In [1]: import numpy as np

In [2]: from numpy import linalg as LA

In [3]: np.set_printoptions(precision=4, suppress=True, linewidth=160)

In [4]: rd = lambda a: np.round(a, 4) + 0

In [5]: X = np.load("mat.npy")

In [6]: rd(X)
Out[6]: 
array([[  4.19  ,  -2.8802,  -0.9813,  -2.1509,  -0.7094,  -9.8691],
       [  9.9593,  -5.2512,  -7.6615,  -0.7798,   8.8177,  -8.4373],
       [ -6.4799,   4.6258,   8.1458,   0.4791,  -9.3336,   0.7777],
       [ -3.2708,  -1.1424,   8.4368,  -7.3601, -17.0064,  -7.1293],
       [ -6.6391,   0.9405,  14.5288,   0.0918,  -4.4552,  -9.1459],
       [  1.7044,  -2.4056,   3.0143,  -2.2141,  -2.0149,  -9.6267],
       [  0.0393,   3.1956,  -0.2792,   4.9252,   4.6125,  -1.0113],
       [  6.0486,   2.4155, -10.2104,   5.8285,   7.5985,  -5.6735],
       [ -2.5809,   1.7968,   5.595 ,   1.06  ,  -2.7175,  -4.8564],
       [ -9.0533,   7.5935,  10.9975,   7.2631,  -1.8264,  -6.2191],
       [  1.3934,   0.2704,  -0.5174,  -1.1869,  -2.9703,   0.4142],
       [ -2.2593,   6.3229,  -0.4775,   6.2306,  -0.6144,  -4.5979],
       [  6.3278,   2.1854, -12.0497,   1.9131,   1.5563,   4.825 ],
       [  0.6003,   3.3336,  -2.1611,   3.7324,   3.9455,   8.0519],
       [  7.3423,   1.2501, -12.7104,   1.2185,   1.2566,   1.8242]])

In [7]: z = X[:, 0] > np.median(X[:, 0])

In [8]: r0 = X[z].mean(axis=0) - X[~z].mean(axis=0)

In [9]: np.argsort(-np.abs(r0).round(6), kind="stable")
Out[9]: array([2, 0, 4, 1, 3, 5])

In [10]: cen = X - X.mean(axis=0)

In [11]: left, sv, VT = LA.svd(cen, full_matrices=False)

In [12]: np.searchsorted(np.cumsum(sv ** 2) / (sv ** 2).sum(), 0.9) + 1
Out[12]: np.int64(3)

In [13]: rd(sv)
Out[13]: array([42.1056, 23.6449, 19.8552,  9.705 ,  0.    ,  0.    ])

In [14]: rd(sv ** 2 / (sv ** 2).sum())
Out[14]: array([0.6286, 0.1982, 0.1398, 0.0334, 0.    , 0.    ])

In [15]: rd(VT[0] * np.sign(VT[0, np.abs(VT[0]).argmax()]))
Out[15]: array([-0.4532,  0.0684,  0.727 , -0.0953, -0.4649, -0.1902])

In [16]: np.abs(left[:, 0]).argmax()
Out[16]: np.int64(3)

In [17]: (np.sign(left[:, 0]) == np.sign(left[0, 0])).astype(int)
Out[17]: array([1, 1, 0, 0, 0, 0, 1, 1, 0, 0, 1, 0, 1, 1, 1])

In [18]: rd(cen.mean(axis=0))
Out[18]: array([0., 0., 0., 0., 0., 0.])

In [19]: rd((sv ** 2).sum() ** 2 / (sv ** 4).sum())
Out[19]: np.float64(2.1974)

In [20]: LA.lstsq(X[:-1].T, X[-1])[2]
Out[20]: np.int32(5)

In [21]: rd(np.trace(LA.pinv(X) @ X))
Out[21]: np.float64(5.0)

In [22]: rank = LA.matrix_rank(X)

In [23]: rank
Out[23]: np.int64(5)

In [24]: null = LA.svd(X)[2][rank:].T

In [25]: LA.matrix_rank(X.T @ X), LA.matrix_rank(X @ X.T)
Out[25]: (np.int64(5), np.int64(5))

In [26]: rd(X @ null)
Out[26]: 
array([[0.],
       [0.],
       [0.],
       [0.],
       [0.],
       [0.],
       [0.],
       [0.],
       [0.],
       [0.],
       [0.],
       [0.],
       [0.],
       [0.],
       [0.]])

In [27]: np.allclose(X @ null, 0)
Out[27]: True

In [28]: [int(LA.matrix_rank(X[:i])) for i in range(1, len(X) + 1)]
Out[28]: [1, 2, 3, 4, 5, 5, 5, 5, 5, 5, 5, 5, 5, 5, 5]

In [29]: K = np.load("arr.npy")

In [30]: K
Out[30]: 
array([[ 3.0634, -5.0559, -2.864 ],
       [ 3.0043, -4.9721, -2.9866],
       [ 2.9506, -4.9823, -3.1255],
       [ 3.1072, -5.1226, -2.9967],
       [ 2.8704, -4.9379, -3.0676],
       [-3.0563,  3.0844, -2.118 ],
       [-2.9867,  2.9096, -1.9011],
       [-2.954 ,  3.0455, -1.9858],
       [-3.1289,  2.9277, -2.1277],
       [-3.0633,  2.9556, -2.0283]])

In [31]: x0 = np.array([-3, -2, 3])

In [32]: rd(np.einsum("ij,j->i", K, x0))
Out[32]: array([-7.6704, -8.0285, -8.2637, -8.0665, -7.9382, -3.3539, -2.5624, -3.1864, -2.8518, -2.8062])

In [33]: (K @ x0).argmax()
Out[33]: np.int64(6)

In [34]: K @ np.eye(3)[0]
Out[34]: array([ 3.0634,  3.0043,  2.9506,  3.1072,  2.8704, -3.0563, -2.9867, -2.954 , -3.1289, -3.0633])

In [35]: rd(K @ (2 * x0))
Out[35]: array([-15.3408, -16.057 , -16.5274, -16.133 , -15.8764,  -6.7078,  -5.1248,  -6.3728,  -5.7036,  -5.6124])

In [36]: K.shape
Out[36]: (10, 3)

In [37]: rd(K.mean(axis=0))
Out[37]: array([-0.0193, -1.0148, -2.5201])

In [38]: LA.rank(K)
AttributeError: module 'numpy.linalg' has no attribute 'rank'


In [39]: rd(K.sum(axis=1))
Out[39]: array([-4.8565, -4.9544, -5.1572, -5.0121, -5.1351, -2.0899, -1.9782, -1.8943, -2.3289, -2.136 ])

In [40]: mat = np.load("data.npy")

In [41]: mat
Out[41]: 
array([[-8, -5,  7,  4, -4],
       [ 7,  4, -4,  5,  6],
       [ 7,  0, -7, -1,  8],
       [-7,  8,  2, -7, -6],
       [13,  7, -5, 19, 14]])

In [42]: rank = LA.matrix_rank(mat)

In [43]: rank
Out[43]: np.int64(4)

In [44]: null = LA.svd(mat)[2][rank:].T

In [45]: LA.matrix_rank(mat.T @ mat), LA.matrix_rank(mat @ mat.T)
Out[45]: (np.int64(4), np.int64(4))

In [46]: rd(null[:, 0] / null[np.abs(null[:, 0]).round(6).argmax(), 0])
Out[46]: array([ 0.3578,  0.1006,  1.    , -0.3963,  0.5124])

In [47]: np.allclose(mat @ null, 0)
Out[47]: True

In [48]: null.shape
Out[48]: (5, 1)

In [49]: E = np.loadtxt("dump.csv", delimiter=",")

In [50]: E
Out[50]: 
array([[ 0.,  5.,  3.,  3.,  3.,  1.],
       [-4.,  2.,  5.,  1.,  4.,  0.],
       [-3.,  0., -1.,  3., -1.,  2.],
       [-5., -5., -3., -5.,  0.,  2.],
       [ 4.,  3., -2.,  2., -1.,  1.]])

In [51]: theta = np.radians(15)

In [52]: Rm = np.eye(6)

In [53]: Rm[3, 3] = Rm[0, 0] = np.cos(theta)

In [54]: Rm[3, 0], Rm[0, 3] = -np.sin(theta), np.sin(theta)

In [55]: rd(Rm)
Out[55]: 
array([[ 0.9659,  0.    ,  0.    ,  0.2588,  0.    ,  0.    ],
       [ 0.    ,  1.    ,  0.    ,  0.    ,  0.    ,  0.    ],
       [ 0.    ,  0.    ,  1.    ,  0.    ,  0.    ,  0.    ],
       [-0.2588,  0.    ,  0.    ,  0.9659,  0.    ,  0.    ],
       [ 0.    ,  0.    ,  0.    ,  0.    ,  1.    ,  0.    ],
       [ 0.    ,  0.    ,  0.    ,  0.    ,  0.    ,  1.    ]])

In [56]: A2 = E @ Rm.T

In [57]: rd(np.abs(A2 - E).max(axis=0))
Out[57]: array([1.1237, 0.    , 0.    , 1.4645, 0.    , 0.    ])

In [58]: rd(LA.svd(E, compute_uv=False)), rd(LA.svd(A2, compute_uv=False))
Out[58]: 
(array([11.8968,  9.319 ,  5.0272,  2.8896,  0.    ]),
 array([11.8968,  9.319 ,  5.0272,  2.8896,  0.    ]))

In [59]: rd(LA.det(Rm)), rd(np.trace(Rm))
Out[59]: (np.float64(1.0), np.float64(5.9319))

In [60]: F = np.loadtxt("block19.csv", delimiter=",")

In [61]: F
Out[61]: 
array([[4., 1., 0., 0., 0., 0.],
       [0., 4., 1., 0., 0., 0.],
       [0., 0., 4., 1., 0., 0.],
       [0., 0., 0., 4., 1., 0.],
       [0., 0., 0., 0., 4., 1.],
       [0., 0., 0., 0., 0., 4.]])

In [62]: left, sv, VT = LA.svd(F, full_matrices=False)

In [63]: rd(sv)
Out[63]: array([4.9155, 4.6726, 4.3038, 3.8652, 3.4373, 3.1188])

In [64]: rd(np.cumsum(sv ** 2) / np.sum(sv ** 2))
Out[64]: array([0.2392, 0.4554, 0.6388, 0.7867, 0.9037, 1.    ])

In [65]: left.shape, sv.shape, VT.shape
Out[65]: ((6, 6), (6,), (6, 6))

In [66]: rd(np.sqrt((sv ** 2).sum())), rd(LA.norm(F))
Out[66]: (np.float64(10.0499), np.float64(10.0499))

In [67]: np.allclose(left * sv @ VT, F)
Out[67]: True

In [68]: rd(left.T @ F @ VT.T)
Out[68]: 
array([[4.9155, 0.    , 0.    , 0.    , 0.    , 0.    ],
       [0.    , 4.6726, 0.    , 0.    , 0.    , 0.    ],
       [0.    , 0.    , 4.3038, 0.    , 0.    , 0.    ],
       [0.    , 0.    , 0.    , 3.8652, 0.    , 0.    ],
       [0.    , 0.    , 0.    , 0.    , 3.4373, 0.    ],
       [0.    , 0.    , 0.    , 0.    , 0.    , 3.1188]])

In [69]: rd(VT @ VT.T)
Out[69]: 
array([[1., 0., 0., 0., 0., 0.],
       [0., 1., 0., 0., 0., 0.],
       [0., 0., 1., 0., 0., 0.],
       [0., 0., 0., 1., 0., 0.],
       [0., 0., 0., 0., 1., 0.],
       [0., 0., 0., 0., 0., 1.]])

In [70]: F.ravel(order="F")
Out[70]: array([4., 0., 0., 0., 0., 0., 1., 4., 0., 0., 0., 0., 0., 1., 4., 0., 0., 0., 0., 0., 1., 4., 0., 0., 0., 0., 0., 1., 4., 0., 0., 0., 0., 0., 1., 4.])

In [71]: blk = F.reshape(6, 2, -1)

In [72]: np.einsum("ihd,ihd->ih", blk, blk)
Out[72]: 
array([[17.,  0.],
       [17.,  0.],
       [16.,  1.],
       [ 0., 17.],
       [ 0., 17.],
       [ 0., 16.]])

In [73]: A2 = LA.inv(F)

In [74]: (np.abs(A2) > 1e-9).astype(int)
Out[74]: 
array([[1, 1, 1, 1, 1, 1],
       [0, 1, 1, 1, 1, 1],
       [0, 0, 1, 1, 1, 1],
       [0, 0, 0, 1, 1, 1],
       [0, 0, 0, 0, 1, 1],
       [0, 0, 0, 0, 0, 1]])

In [75]: F @ A2
Out[75]: 
array([[1., 0., 0., 0., 0., 0.],
       [0., 1., 0., 0., 0., 0.],
       [0., 0., 1., 0., 0., 0.],
       [0., 0., 0., 1., 0., 0.],
       [0., 0., 0., 0., 1., 0.],
       [0., 0., 0., 0., 0., 1.]])

In [76]: np.allclose(A2, F.T)
Out[76]: False

In [77]: rd(A2)
Out[77]: 
array([[ 0.25  , -0.0625,  0.0156, -0.0039,  0.001 , -0.0002],
       [ 0.    ,  0.25  , -0.0625,  0.0156, -0.0039,  0.001 ],
       [ 0.    ,  0.    ,  0.25  , -0.0625,  0.0156, -0.0039],
       [ 0.    ,  0.    ,  0.    ,  0.25  , -0.0625,  0.0156],
       [ 0.    ,  0.    ,  0.    ,  0.    ,  0.25  , -0.0625],
       [ 0.    ,  0.    ,  0.    ,  0.    ,  0.    ,  0.25  ]])

In [78]: rd(LA.det(F) * A2)
Out[78]: 
array([[1024., -256.,   64.,  -16.,    4.,   -1.],
       [   0., 1024., -256.,   64.,  -16.,    4.],
       [   0.,    0., 1024., -256.,   64.,  -16.],
       [   0.,    0.,    0., 1024., -256.,   64.],
       [   0.,    0.,    0.,    0., 1024., -256.],
       [   0.,    0.,    0.,    0.,    0., 1024.]])

In [79]: M = np.load("x.npy")

In [80]: M
Out[80]: 
array([[0, 0, 0, 1],
       [3, 1, 1, 0],
       [9, 3, 0, 2],
       [6, 2, 2, 2],
       [6, 2, 1, 2],
       [0, 0, 1, 1]])

In [81]: left, sv, VT = LA.svd(mat)

In [82]: np.argmax(sv[:-1] / (sv[1:] + 1e-6)) + 1
Out[82]: np.int64(4)

In [83]: A2 = left[:, :4] @ np.diag(sv[:4]) @ VT[:4]

In [84]: rd(A2)
Out[84]: 
array([[-8., -5.,  7.,  4., -4.],
       [ 7.,  4., -4.,  5.,  6.],
       [ 7.,  0., -7., -1.,  8.],
       [-7.,  8.,  2., -7., -6.],
       [13.,  7., -5., 19., 14.]])

In [85]: LA.matrix_rank(A2)
Out[85]: np.int64(4)

In [86]: rd(LA.norm(M[3] - M[5]))
Out[86]: np.float64(6.4807)

In [87]: M[3] @ M[5]
Out[87]: np.int64(4)

In [88]: w1 = np.array([[3, 4, 1, 4, 2], [5, 2, 1, 1, 3], [4, 2, 5, 0, 3], [2, 2, 2, 0, 3]])

In [89]: beta = np.array([2, 1, -2, 0, -3])

In [90]: act = np.maximum(M @ w1 + beta, 0)

In [91]: act
Out[91]: 
array([[ 4,  3,  0,  0,  0],
       [20, 17,  7, 13,  9],
       [48, 47, 14, 39, 30],
       [42, 37, 20, 26, 27],
       [38, 35, 15, 26, 24],
       [ 8,  5,  5,  0,  3]])

In [92]: (act > 0).astype(int)
Out[92]: 
array([[1, 1, 0, 0, 0],
       [1, 1, 1, 1, 1],
       [1, 1, 1, 1, 1],
       [1, 1, 1, 1, 1],
       [1, 1, 1, 1, 1],
       [1, 1, 1, 0, 1]])

In [93]: rd((act > 0).mean(axis=0))
Out[93]: array([1.    , 1.    , 0.8333, 0.6667, 0.8333])

In [94]: LA.matrix_rank(act)
Out[94]: np.int64(4)

In [95]: cent = np.array([[3, 0, 3], [2, 5, 2], [3, 3, 3], [4, 1, 1], [1, 4, 0]])

In [96]: w1 @ cent
Out[96]: 
array([[38, 35, 24],
       [29, 26, 23],
       [34, 37, 31],
       [19, 28, 16]])

In [97]: act @ cent
Out[97]: 
array([[ 18,  15,  18],
       [176, 155, 128],
       [466, 436, 319],
       [391, 379, 286],
       [357, 342, 255],
       [ 52,  52,  49]])

In [98]: def softmax(z):
    ...:     e = np.exp(z - z.max(axis=-1, keepdims=True))
    ...:     return e / e.sum(axis=-1, keepdims=True)
    ...: 

In [99]: rd(softmax(M).sum(axis=1))
Out[99]: array([1., 1., 1., 1., 1., 1.])

In [100]: rd(softmax(M[4]))
Out[100]: array([0.9584, 0.0176, 0.0065, 0.0176])

In [101]: S = M @ M.T / np.sqrt(4)

In [102]: softmax(S).round(6).argmax(axis=1)
Out[102]: array([2, 2, 2, 2, 2, 3])

In [103]: rd(softmax(S)[4] @ M)
Out[103]: array([8.9994, 2.9998, 0.0003, 2.    ])

In [104]: LA.lstsq(M[:-1].T, M[-1])[2]
Out[104]: np.int32(3)

In [105]: rd(np.trace(LA.pinv(M) @ M))
Out[105]: np.float64(3.0)

In [106]: np.unique(M.round(6), axis=0).shape
Out[106]: (6, 4)

In [107]: rd(M @ LA.pinv(M) @ M)
Out[107]: 
array([[0., 0., 0., 1.],
       [3., 1., 1., 0.],
       [9., 3., 0., 2.],
       [6., 2., 2., 2.],
       [6., 2., 1., 2.],
       [0., 0., 1., 1.]])

In [108]: W0 = np.array([[0, 0, 0, 0], [-2, -1, 4, 12], [-4, -1, 2, 6], [1, -2, 1, 3]])

In [109]: rank = LA.matrix_rank(W0)

In [110]: rank
Out[110]: np.int64(3)

In [111]: null = LA.svd(W0)[2][rank:].T

In [112]: LA.matrix_rank(W0.T @ W0), LA.matrix_rank(W0 @ W0.T)
Out[112]: (np.int64(3), np.int64(3))

In [113]: [int(LA.matrix_rank(np.delete(W0, i, axis=0))) for i in range(4)]
Out[113]: [3, 2, 2, 2]

In [114]: left, sv, VT = LA.svd(W0)

In [115]: V = VT[:(sv > 1e-8).sum()]

In [116]: rng = np.random.default_rng(796460)

In [117]: x0 = W0[3] + 3 * W0[2] + rng.integers(2) * np.eye(4)[3]

In [118]: x0
Out[118]: array([-11.,  -5.,   7.,  22.])

In [119]: rd(V.T @ V)
Out[119]: 
array([[1. , 0. , 0. , 0. ],
       [0. , 1. , 0. , 0. ],
       [0. , 0. , 0.1, 0.3],
       [0. , 0. , 0.3, 0.9]])

In [120]: LA.matrix_rank(np.vstack([W0, x0]))
Out[120]: np.int64(4)

In [121]: r0 = np.array([2, -5, -1, 1, -4, 1])

In [122]: A2 = F + np.outer(r0, np.eye(6)[0])

In [123]: LA.matrix_rank(A2 - F)
Out[123]: np.int64(1)

In [124]: LA.matrix_rank(LA.inv(A2) - LA.inv(F), tol=1e-8)
Out[124]: np.int64(1)

In [125]: [round(float(x), 4) for x in LA.svd(W0, compute_uv=False)[:3]]
Out[125]: [14.9742, 3.2053, 1.5813]

In [126]: LA.cond(W0) > 100
Out[126]: np.True_

In [127]: np.argsort(-LA.norm(W0, axis=0).round(6), kind="stable")[:3]
Out[127]: array([3, 0, 2])

In [128]: np.einsum("ii->", W0)
Out[128]: np.int64(4)

In [129]: rd(LA.det(2 * W0)), rd(LA.det(W0))
Out[129]: (np.float64(0.0), np.float64(0.0))

In [130]: rd(LA.eigvals(W0))
Out[130]: array([2.+4.3589j, 2.-4.3589j, 0.+0.j    , 0.+0.j    ])

In [131]: rd(LA.det(W0[::-1]))
Out[131]: np.float64(0.0)

In [132]: np.kron(np.eye(2, dtype=int), W0)
Out[132]: 
array([[ 0,  0,  0,  0,  0,  0,  0,  0],
       [-2, -1,  4, 12,  0,  0,  0,  0],
       [-4, -1,  2,  6,  0,  0,  0,  0],
       [ 1, -2,  1,  3,  0,  0,  0,  0],
       [ 0,  0,  0,  0,  0,  0,  0,  0],
       [ 0,  0,  0,  0, -2, -1,  4, 12],
       [ 0,  0,  0,  0, -4, -1,  2,  6],
       [ 0,  0,  0,  0,  1, -2,  1,  3]])
